% python3 -q
>>> import numpy as np
>>> np.set_printoptions(precision=2, suppress=True, linewidth=160)
>>> t = np.deg2rad(15)
>>> feats = np.eye(8)
>>> feats[np.ix_([6, 5], [6, 5])] = [[np.cos(t), -np.sin(t)], [np.sin(t), np.cos(t)]]
>>> print(feats)
[[ 1.    0.    0.    0.    0.    0.    0.    0.  ]
 [ 0.    1.    0.    0.    0.    0.    0.    0.  ]
 [ 0.    0.    1.    0.    0.    0.    0.    0.  ]
 [ 0.    0.    0.    1.    0.    0.    0.    0.  ]
 [ 0.    0.    0.    0.    1.    0.    0.    0.  ]
 [ 0.    0.    0.    0.    0.    0.97  0.26  0.  ]
 [ 0.    0.    0.    0.    0.   -0.26  0.97  0.  ]
 [ 0.    0.    0.    0.    0.    0.    0.    1.  ]]
>>> # orthonormal columns
>>> rng = np.random.default_rng(357)
>>> z = rng.permutation(8)
>>> print(z)
[0 5 7 3 4 1 2 6]
>>> B = feats[z][:, z]
>>> print(np.sort(np.abs(np.linalg.eigvals(B))))
[1. 1. 1. 1. 1. 1. 1. 1.]
>>> print(np.diag(B))
[1.   0.97 1.   1.   1.   1.   1.   0.97]
>>> print(B)
[[ 1.    0.    0.    0.    0.    0.    0.    0.  ]
 [ 0.    0.97  0.    0.    0.    0.    0.    0.26]
 [ 0.    0.    1.    0.    0.    0.    0.    0.  ]
 [ 0.    0.    0.    1.    0.    0.    0.    0.  ]
 [ 0.    0.    0.    0.    1.    0.    0.    0.  ]
 [ 0.    0.    0.    0.    0.    1.    0.    0.  ]
 [ 0.    0.    0.    0.    0.    0.    1.    0.  ]
 [ 0.   -0.26  0.    0.    0.    0.    0.    0.97]]
>>> U, s, vt = np.linalg.svd(feats, full_matrices=False)
>>> print(s)
[1. 1. 1. 1. 1. 1. 1. 1.]
>>> print(round(np.sqrt((s ** 2).sum()), 2), round(np.linalg.norm(feats), 2))
2.83 2.83
>>> print(np.round(U.T @ U, 2) + 0)
[[1. 0. 0. 0. 0. 0. 0. 0.]
 [0. 1. 0. 0. 0. 0. 0. 0.]
 [0. 0. 1. 0. 0. 0. 0. 0.]
 [0. 0. 0. 1. 0. 0. 0. 0.]
 [0. 0. 0. 0. 1. 0. 0. 0.]
 [0. 0. 0. 0. 0. 1. 0. 0.]
 [0. 0. 0. 0. 0. 0. 1. 0.]
 [0. 0. 0. 0. 0. 0. 0. 1.]]
>>> print(s / s[0])
[1. 1. 1. 1. 1. 1. 1. 1.]
>>> print(U.shape, s.shape, vt.shape)
(8, 8) (8,) (8, 8)
>>> z = rng.permutation(8)
>>> B = feats[:, z] * rng.choice([-1, 1], 8)
>>> print(B)
[[ 0.   -0.   -0.   -0.    0.    0.   -1.   -0.  ]
 [ 0.   -0.   -0.   -0.    0.    0.   -0.   -1.  ]
 [ 1.   -0.   -0.   -0.    0.    0.   -0.   -0.  ]
 [ 0.   -0.   -1.   -0.    0.    0.   -0.   -0.  ]
 [ 0.   -1.   -0.   -0.    0.    0.   -0.   -0.  ]
 [ 0.   -0.   -0.   -0.26  0.    0.97 -0.   -0.  ]
 [ 0.   -0.   -0.   -0.97  0.   -0.26 -0.   -0.  ]
 [ 0.   -0.   -0.   -0.    1.    0.   -0.   -0.  ]]
>>> U, _, vt = np.linalg.svd(feats.T @ B)
>>> print(z)
[2 4 3 6 7 5 0 1]
>>> print(np.round(U @ vt, 2) + 0)
[[ 0.  0.  0.  0.  0.  0. -1.  0.]
 [ 0.  0.  0.  0.  0.  0.  0. -1.]
 [ 1.  0.  0.  0.  0.  0.  0.  0.]
 [ 0.  0. -1.  0.  0.  0.  0.  0.]
 [ 0. -1.  0.  0.  0.  0.  0.  0.]
 [ 0.  0.  0.  0.  0.  1.  0.  0.]
 [ 0.  0.  0. -1.  0.  0.  0.  0.]
 [ 0.  0.  0.  0.  1.  0.  0.  0.]]
>>> print(np.round(np.linalg.lstsq(feats, B)[0], 2) + 0)
[[ 0.  0.  0.  0.  0.  0. -1.  0.]
 [ 0.  0.  0.  0.  0.  0.  0. -1.]
 [ 1.  0.  0.  0.  0.  0.  0.  0.]
 [ 0.  0. -1.  0.  0.  0.  0.  0.]
 [ 0. -1.  0.  0.  0.  0.  0.  0.]
 [ 0.  0.  0.  0.  0.  1.  0.  0.]
 [ 0.  0.  0. -1.  0.  0.  0.  0.]
 [ 0.  0.  0.  0.  1.  0.  0.  0.]]
